% ipython --no-banner

In [1]: import numpy as np

In [2]: from numpy import linalg as LA

In [3]: np.set_printoptions(precision=2, suppress=True, linewidth=120, floatmode="fixed")

In [4]: W0 = np.loadtxt("dump.csv", delimiter=",")

In [5]: W0
Out[5]: 
array([[-30.99,  22.88,  25.82, -14.99],
       [-32.62,  24.78,  26.60, -16.06],
       [ 30.12, -35.66, -29.94,  16.26],
       [ 28.26, -36.40, -29.12,  17.36],
       [-32.21,  24.30,  25.30, -15.72],
       [-31.00,  24.76,  26.40, -15.82],
       [ 30.02, -35.50, -30.02,  17.14],
       [-30.86,  25.17,  26.67, -16.03],
       [ 30.50, -35.20, -31.00,  15.97],
       [ 31.03, -36.27, -30.95,  17.44],
       [-30.97,  24.06,  27.02, -16.94],
       [-32.58,  23.14,  27.28, -15.81],
       [-32.22,  23.15,  26.38, -16.02],
       [ 30.05, -35.98, -30.45,  17.29],
       [ 30.87, -36.49, -29.63,  16.12],
       [ 31.00, -37.09, -29.69,  16.39],
       [ 30.80, -36.73, -29.03,  15.47],
       [ 31.29, -34.83, -31.54,  16.98],
       [ 29.39, -36.75, -28.46,  14.73],
       [ 30.78, -34.63, -29.58,  15.23]])

In [6]: Ac = W0 - W0.mean(axis=0)

In [7]: vecs = LA.svd(Ac)[2][:1]

In [8]: other = Ac - Ac @ vecs.T @ vecs

In [9]: np.round(LA.norm(other) / LA.norm(Ac), 2)
Out[9]: np.float64(0.03)

In [10]: LA.norm(other, axis=1).round(6).argmax()
Out[10]: np.int64(3)

In [11]: np.diag(vecs.T @ vecs)
Out[11]: array([0.33, 0.31, 0.27, 0.09])

In [12]: other.std(axis=0)
Out[12]: array([0.62, 0.80, 0.57, 0.64])

In [13]: z = W0[:, 3] > np.median(W0[:, 3])

In [14]: r0 = W0[z].mean(axis=0) - W0[~z].mean(axis=0)

In [15]: r0
Out[15]: array([ 49.72, -48.10, -45.48,  26.39])

In [16]: (((W0 - W0.mean(axis=0)) @ r0 > 0) == z).mean()
Out[16]: np.float64(0.9)

In [17]: ((W0 - W0.mean(axis=0)) @ r0 > 0).astype(int)
Out[17]: array([0, 0, 1, 1, 0, 0, 1, 0, 1, 1, 0, 0, 0, 1, 1, 1, 1, 1, 1, 1])

In [18]: proj = W0 @ LA.solve(W0.T @ W0, W0.T)

In [19]: proj @ W0[:, 1]
Out[19]: 
array([ 22.88,  24.78, -35.66, -36.40,  24.30,  24.76, -35.50,  25.17, -35.20, -36.27,  24.06,  23.14,  23.15, -35.98,
       -36.49, -37.09, -36.73, -34.83, -36.75, -34.63])

In [20]: np.diag(proj)
Out[20]: 
array([0.16, 0.16, 0.09, 0.42, 0.33, 0.10, 0.14, 0.10, 0.32, 0.12, 0.25, 0.24, 0.15, 0.16, 0.13, 0.16, 0.25, 0.25,
       0.25, 0.21])

In [21]: np.allclose(proj @ proj, proj)
Out[21]: True

In [22]: round(np.trace(proj), 2)
Out[22]: np.float64(4.0)

In [23]: np.round(LA.eigvalsh(proj), 2) + 0
Out[23]: 
array([0.00, 0.00, 0.00, 0.00, 0.00, 0.00, 0.00, 0.00, 0.00, 0.00, 0.00, 0.00, 0.00, 0.00, 0.00, 0.00, 1.00, 1.00,
       1.00, 1.00])

In [24]: Ac = (W0 - W0.mean(axis=0)) / W0.std(axis=0)

In [25]: Ac.std(axis=0)
Out[25]: array([1.00, 1.00, 1.00, 1.00])

In [26]: np.argwhere(np.abs(Ac) > 2)
Out[26]: array([], shape=(0, 2), dtype=int64)

In [27]: c = LA.lstsq(np.delete(Ac, 3, axis=1), Ac[:, 3])[0]

In [28]: round(float(1 - np.var(Ac[:, 3] - np.delete(Ac, 3, axis=1) @ c)), 2)
Out[28]: 1.0

In [29]: c
Out[29]: array([-0.63, -0.38, -1.25])

In [30]: r0 = np.array([0, 0, 3])

In [31]: np.convolve(W0[15], r0)
Out[31]: array([   0.00,    0.00,   93.00, -111.27,  -89.07,   49.17])

In [32]: np.correlate(W0[15], W0[16], "full")
Out[32]: array([  479.57, -1473.71,  -521.21,  3432.57,  -527.66, -1516.46,   504.81])

In [33]: np.cross(W0[15, :3], W0[16, :3])
Out[33]: array([-13.79, -14.52,   3.74])

In [34]: np.polyval(r0, W0[15])
Out[34]: array([3.00, 3.00, 3.00, 3.00])

In [35]: A = np.arange(32).reshape(4, 8) + -3

In [36]: A
Out[36]: 
array([[-3, -2, -1,  0,  1,  2,  3,  4],
       [ 5,  6,  7,  8,  9, 10, 11, 12],
       [13, 14, 15, 16, 17, 18, 19, 20],
       [21, 22, 23, 24, 25, 26, 27, 28]])

In [37]: # null space of dimension 6

In [38]: rk = LA.matrix_rank(A)

In [39]: rk
Out[39]: np.int64(2)

In [40]: ns = LA.svd(A)[2][rk:].T

In [41]: ns.shape
Out[41]: (8, 6)

In [42]: np.round(ns @ ns.T, 2) + 0
Out[42]: 
array([[ 0.58, -0.33, -0.25, -0.17, -0.08,  0.00,  0.08,  0.17],
       [-0.33,  0.73, -0.21, -0.15, -0.10, -0.04,  0.02,  0.08],
       [-0.25, -0.21,  0.82, -0.14, -0.11, -0.07, -0.04,  0.00],
       [-0.17, -0.15, -0.14,  0.87, -0.12, -0.11, -0.10, -0.08],
       [-0.08, -0.10, -0.11, -0.12,  0.87, -0.14, -0.15, -0.17],
       [ 0.00, -0.04, -0.07, -0.11, -0.14,  0.82, -0.21, -0.25],
       [ 0.08,  0.02, -0.04, -0.10, -0.15, -0.21,  0.73, -0.33],
       [ 0.17,  0.08,  0.00, -0.08, -0.17, -0.25, -0.33,  0.58]])

In [43]: np.round(A @ ns, 2) + 0
Out[43]: 
array([[0.00, 0.00, 0.00, 0.00, 0.00, 0.00],
       [0.00, 0.00, 0.00, 0.00, 0.00, 0.00],
       [0.00, 0.00, 0.00, 0.00, 0.00, 0.00],
       [0.00, 0.00, 0.00, 0.00, 0.00, 0.00]])

In [44]: LA.matrix_rank(A.T @ A), LA.matrix_rank(A @ A.T)
Out[44]: (np.int64(2), np.int64(2))

In [45]: np.allclose(A @ ns, 0)
Out[45]: True

In [46]: feats = np.loadtxt("case12.csv", delimiter=",")

In [47]: feats
Out[47]: 
array([[  3.55,  -4.28,  -1.26,   0.74,  -3.24,  -1.55,   0.03,  -2.12],
       [ -0.09,  -3.57,   0.75,  -0.73,  -1.43,  -8.12,   1.66,   1.43],
       [ -2.40,   4.06,   1.63,   1.25,  -1.99,   8.86,  -5.86,  -2.05],
       [  1.62,  -2.90,  -2.38,  -1.09,   1.70,  -0.95,   7.32,  -2.57],
       [  2.41,  -4.18,  -1.35,  -0.55,  -2.72,   1.32,   2.64,  -4.63],
       [ -7.64,   3.36,   2.41,  -1.17,   0.81,  -1.07,  -0.54,   1.52],
       [ -3.35,   0.75,  -0.21,  -1.70,   1.11,   5.46,   4.30,  -5.35],
       [ -0.28,   4.37,   0.67,   2.33,  -2.91,  11.15,  -9.73,  -0.03],
       [ -0.20,  -0.12,   1.25,   0.69,  -3.30,   1.84,  -4.45,   0.02],
       [  3.40,  -6.21,  -1.90,  -1.46,  -0.72,  -1.03,   7.36,  -6.33],
       [  1.96,  -2.39,  -0.50,  -0.09,  -0.03,  -2.66,   1.22,  -0.39],
       [  6.26,  -3.14,  -1.66,   1.58,  -1.53,  -0.35,  -1.20,   0.08],
       [ -0.26,   0.46,   0.72,   0.97,  -2.72,  -0.40,  -5.76,   2.15],
       [  0.33,   0.11,   1.84,   1.79,  -4.65,   2.18,  -7.97,   0.63],
       [ -2.65,  -2.18,   0.03,  -0.87,  -1.95,   4.32,   3.94,  -7.02],
       [ -2.65,  -3.09,  -1.94,  -3.11,   2.80,   4.06,  13.26, -10.13],
       [  1.60,   6.15,   1.29,   3.07,  -1.15,   4.83, -13.11,   6.97],
       [ -6.01,  -2.91,   0.56,  -3.45,   2.25,  -7.16,  10.68,  -2.15],
       [ -3.36,   4.95,   0.33,   0.26,   2.10,   8.78,  -0.82,  -1.71],
       [  1.88,  -1.14,   1.63,   2.14,  -5.36,  -2.99,  -8.91,   4.25],
       [  2.86,   2.63,   1.30,   3.33,  -3.96,   5.08, -12.37,   3.38],
       [ -1.95,  -8.00,  -1.35,  -3.73,   0.51,  -9.64,  13.54,  -4.77],
       [ -7.70,   1.88,   1.63,  -2.09,   0.90,   0.14,   3.62,  -1.85],
       [  1.08,  -6.06,   0.69,  -0.85,  -4.41,  -2.95,   2.39,  -3.93],
       [ -0.32,  -0.74,   1.17,   0.35,  -2.71,   0.48,  -2.12,  -1.05],
       [  3.56,  -4.13,  -1.79,  -0.68,   1.61,  -2.60,   5.04,  -2.10],
       [  0.94,  -5.08,   0.24,  -0.46,  -1.00,  -7.85,   3.70,  -0.46],
       [ -1.22,  -6.67,   1.13,  -2.57,  -1.62, -10.44,   8.46,  -3.25],
       [ -0.87,  -2.30,   0.27,  -0.74,  -1.36,   0.75,   1.10,  -3.45],
       [  1.83,   1.55,   0.06,   1.11,   2.15,  -3.91,  -4.06,   6.24],
       [  3.17,   1.52,   0.98,   2.89,  -2.53,  -0.92,  -9.97,   5.87],
       [ -2.72,   0.95,  -1.73,  -1.60,   4.80,   2.41,   7.47,  -2.59],
       [ -3.73,  -2.38,   1.39,  -1.59,  -2.21,   0.88,   2.87,  -4.53]])

In [48]: Ac = feats - feats.mean(axis=0)

In [49]: vecs = LA.svd(Ac)[2][:4]

In [50]: other = Ac - Ac @ vecs.T @ vecs

In [51]: other.std(axis=0)
Out[51]: array([0.13, 0.17, 0.29, 0.20, 0.20, 0.10, 0.14, 0.19])

In [52]: np.diag(vecs.T @ vecs)
Out[52]: array([0.79, 0.41, 0.16, 0.06, 0.55, 0.81, 0.70, 0.52])

In [53]: (Ac @ vecs.T).std(axis=0)
Out[53]: array([8.74, 5.21, 3.48, 2.40])

In [54]: Ac = feats - feats.mean(axis=0)

In [55]: Uu, sig, vt = LA.svd(Ac, full_matrices=False)

In [56]: np.round(Ac.mean(axis=0), 2) + 0
Out[56]: array([0.00, 0.00, 0.00, 0.00, 0.00, 0.00, 0.00, 0.00])

In [57]: LA.matrix_rank(Ac)
Out[57]: np.int64(8)

In [58]: sig
Out[58]: array([50.23, 29.93, 19.97, 13.81,  2.17,  1.40,  1.22,  1.04])

In [59]: np.abs(vt[-1])
Out[59]: array([0.15, 0.56, 0.41, 0.42, 0.15, 0.33, 0.18, 0.40])

In [60]: vt[0] * np.sign(vt[0, np.abs(vt[0]).argmax()])
Out[60]: array([-0.10, -0.32, -0.08, -0.20,  0.14, -0.33,  0.78, -0.32])

In [61]: np.abs(Uu[:, 0]).argmax()
Out[61]: np.int64(16)

In [62]: d = LA.norm(feats[:, None] - feats[None], axis=-1)

In [63]: np.unravel_index(d.round(6).argmax(), d.shape)
Out[63]: (np.int64(16), np.int64(21))

In [64]: LA.matrix_rank(d ** 2)
Out[64]: np.int64(10)

In [65]: d.mean(axis=1).argmax()
Out[65]: np.int64(16)

In [66]: G = np.cov(feats, rowvar=False)

In [67]: np.round(np.corrcoef(feats[:, 0], feats[:, 3])[0, 1], 2)
Out[67]: np.float64(0.55)

In [68]: np.polyfit(feats[:, 0], feats[:, 3], 1)
Out[68]: array([ 0.32, -0.08])

In [69]: np.argwhere(np.triu(np.abs(np.corrcoef(feats.T)) > 0.8, 1))
Out[69]: array([[3, 6]])

In [70]: LA.eigvalsh(G)[::-1]
Out[70]: array([78.86, 27.99, 12.47,  5.96,  0.15,  0.06,  0.05,  0.03])

In [71]: cent = np.array([[-2, -4, 0, -5, 5, 2, 1, 3, -2],
    ...:     [-4, -2, -3, 4, 2, 4, 5, -4, -3],
    ...:     [3, -3, -1, -3, 2, -3, -3, 3, -5],
    ...:     [5, 3, 0, 4, -4, -1, 1, 3, -2],
    ...:     [0, 2, -5, 2, -1, 2, -5, 2, 5],
    ...:     [-1, -1, 3, -4, 2, 0, -1, 2, 3],
    ...:     [3, 3, 5, -2, 0, 1, 3, -4, -3],
    ...:     [-5, 3, -1, 4, -3, -2, -3, 4, 5],
    ...:     [-4, -1, 4, -1, 4, 2, 5, -1, -4]])

In [72]: rng = np.random.default_rng(641)

In [73]: m1 = (rng.random((23, 9)) < 0.25) @ cent

In [74]: m1
Out[74]: 
array([[  0,   0,   3,  -9,   6,   5,  -2,   3,   3],
       [ -3,  -1,   1,  -3,   1,  -5,  -7,   9,   3],
       [-11,  -2,   3,  -2,   6,   2,   3,   6,  -1],
       [ -5,  -2,   7,  -5,   6,   2,   4,   1,  -1],
       [  5,   3,   0,   4,  -4,  -1,   1,   3,  -2],
       [ -1,  -5,  -4,   1,   4,   1,   2,  -1,  -8],
       [ -7,   5,  -1,   4,   0,   5,  -1,   0,   7],
       [ -2,  -4,   0,  -5,   5,   2,   1,   3,  -2],
       [ -1,  -1,   3,  -4,   2,   0,  -1,   2,   3],
       [  0,   6,  -1,   8,  -7,  -3,  -2,   7,   3],
       [  0,   0,   0,   0,   0,   0,   0,   0,   0],
       [ -2,  -4,   0,  -1,   5,   5,   6,   4,  -4],
       [ -2,  -4,   0,  -5,   5,   2,   1,   3,  -2],
       [ -4,   0,  -8,   6,   1,   6,   0,  -2,   2],
       [ -6,  -6,  -3,  -1,   7,   6,   6,  -1,  -5],
       [  3,   5,   0,   0,  -1,   3,  -2,  -2,   2],
       [  2,  -4,   2,  -7,   4,  -3,  -4,   5,  -2],
       [  8,   0,  -1,   1,  -2,  -4,  -2,   6,  -7],
       [ -1,   1,   2,   2,   2,   5,   8,  -8,  -6],
       [ -2,  -4,   0,  -5,   5,   2,   1,   3,  -2],
       [  2,   2,   8,  -6,   2,   1,   2,  -2,   0],
       [ -9,   3,  -9,  10,  -2,   4,  -3,   2,   7],
       [ -3,  -5,   3,  -9,   7,   2,   0,   5,   1]])

In [75]: # rows 7 and 12 are equal

In [76]: cent = m1[[7, 0]].astype(float)

In [77]: for _ in range(6):
    ...:     z = LA.norm(m1[:, None] - cent, axis=-1).argmin(axis=1)
    ...:     cent = np.array([m1[z == j].mean(axis=0) for j in range(2)])
    ...: 

In [78]: z
Out[78]: array([1, 1, 1, 1, 0, 0, 0, 1, 1, 0, 0, 1, 1, 0, 0, 0, 1, 0, 0, 1, 1, 0, 1])

In [79]: np.abs(cent[1] - cent[0]).argmax()
Out[79]: np.int64(3)

In [80]: cent
Out[80]: 
array([[-1.09,  1.09, -2.27,  3.18, -0.18,  2.00,  0.64,  0.36, -0.64],
       [-2.25, -2.42,  2.50, -5.08,  4.50,  1.25,  0.33,  3.50, -0.33]])

In [81]: z = m1[:, 2] > np.median(m1[:, 2])

In [82]: r0 = m1[z].mean(axis=0) - m1[~z].mean(axis=0)

In [83]: ((m1 - m1.mean(axis=0)) @ r0 > 0).astype(int)
Out[83]: array([1, 1, 1, 1, 0, 0, 0, 1, 1, 0, 0, 1, 1, 0, 0, 0, 1, 0, 0, 1, 1, 0, 1])

In [84]: np.round((((m1 - m1.mean(axis=0)) @ r0 > 0) == z).mean(), 2)
Out[84]: np.float64(0.78)

In [85]: np.argsort(-np.abs(r0).round(6), kind="stable")
Out[85]: array([3, 2, 4, 5, 1, 0, 8, 7, 6])

In [86]: r0
Out[86]: array([-0.87, -0.98,  5.48, -5.99,  2.86, -1.00, -0.24,  0.55,  0.79])

In [87]: z.astype(int)
Out[87]: array([1, 1, 1, 1, 0, 0, 0, 0, 1, 0, 0, 0, 0, 0, 0, 0, 1, 0, 1, 0, 1, 0, 1])

In [88]: Uu, sig, vt = LA.svd(m1)

In [89]: sig
Out[89]: array([36.64, 28.12, 24.86, 19.31, 13.25, 10.18,  5.05,  1.82,  0.13])

In [90]: other = Uu[:, :8] @ np.diag(sig[:8]) @ vt[:8]

In [91]: LA.matrix_rank(m1, rtol=0.05)
Out[91]: np.int64(7)

In [92]: round(float(LA.norm(m1 - other) / LA.norm(m1)), 2)
Out[92]: 0.0

In [93]: round(float(LA.norm(m1 - other, 2)), 2), np.round(sig[8], 2)
Out[93]: (0.13, np.float64(0.13))

In [94]: F = np.load("block10.npy")

In [95]: F
Out[95]: 
array([[ 0.04, -0.01, -0.01,  0.01, -1.24],
       [ 0.01, -0.02, -0.04,  0.04, -1.22],
       [ 0.00, -0.01, -0.03,  0.00,  2.13],
       [ 0.01, -0.01,  0.03,  0.02,  0.26],
       [-0.02, -0.02,  0.00,  0.03, -1.93],
       [ 0.03,  0.03,  0.03, -0.02,  3.46],
       [ 0.01, -0.01,  0.01,  0.00,  1.27],
       [-0.01,  0.01, -0.01,  0.00, -2.19],
       [ 0.00, -0.01, -0.02, -0.01, -0.41],
       [ 0.02, -0.01,  0.01, -0.03, -1.50],
       [ 0.04, -0.04, -0.03,  0.00, -0.01],
       [ 0.02,  0.02, -0.03,  0.02,  3.51],
       [-0.04,  0.00, -0.01, -0.02,  1.19],
       [-0.02, -0.03,  0.00,  0.01, -2.00],
       [ 0.03,  0.01, -0.02, -0.01, -0.63],
       [ 0.00, -0.01, -0.01, -0.02,  1.56],
       [ 0.00,  0.01,  0.01,  0.03,  3.92],
       [-0.01,  0.04,  0.01,  0.00,  0.18]])

In [96]: other = np.c_[F[:, :3] @ np.array([[-1, -2, -5], [-5, 0, 4], [-1, 4, 3]]), np.array([3, -1, -1, -3, -1, -2, -2, -1, -1, 1, -3, 2, -1, 2, -2, -1, -1, -3])]

In [97]: other
Out[97]: 
array([[ 0.02, -0.12, -0.27,  3.00],
       [ 0.13, -0.18, -0.25, -1.00],
       [ 0.08, -0.12, -0.13, -1.00],
       [ 0.01,  0.10,  0.00, -3.00],
       [ 0.12,  0.04,  0.02, -1.00],
       [-0.21,  0.06,  0.06, -2.00],
       [ 0.03,  0.02, -0.06, -2.00],
       [-0.03, -0.02,  0.06, -1.00],
       [ 0.07, -0.08, -0.10, -1.00],
       [ 0.02,  0.00, -0.11,  1.00],
       [ 0.19, -0.20, -0.45, -3.00],
       [-0.09, -0.16, -0.11,  2.00],
       [ 0.05,  0.04,  0.17, -1.00],
       [ 0.17,  0.04, -0.02,  2.00],
       [-0.06, -0.14, -0.17, -2.00],
       [ 0.06, -0.04, -0.07, -1.00],
       [-0.06,  0.04,  0.07, -1.00],
       [-0.20,  0.06,  0.24, -3.00]])

In [98]: np.round(LA.norm(other - F @ LA.lstsq(F, other)[0], axis=0), 2) + 0
Out[98]: array([0.00, 0.00, 0.00, 7.83])

In [99]: LA.matrix_rank(np.c_[F, other])
Out[99]: np.int64(6)

In [100]: LA.norm(LA.qr(F)[0].T @ other, axis=0) ** 2 / ((other ** 2).sum(axis=0) + 1e-12)
Out[100]: array([1.00, 1.00, 1.00, 0.06])
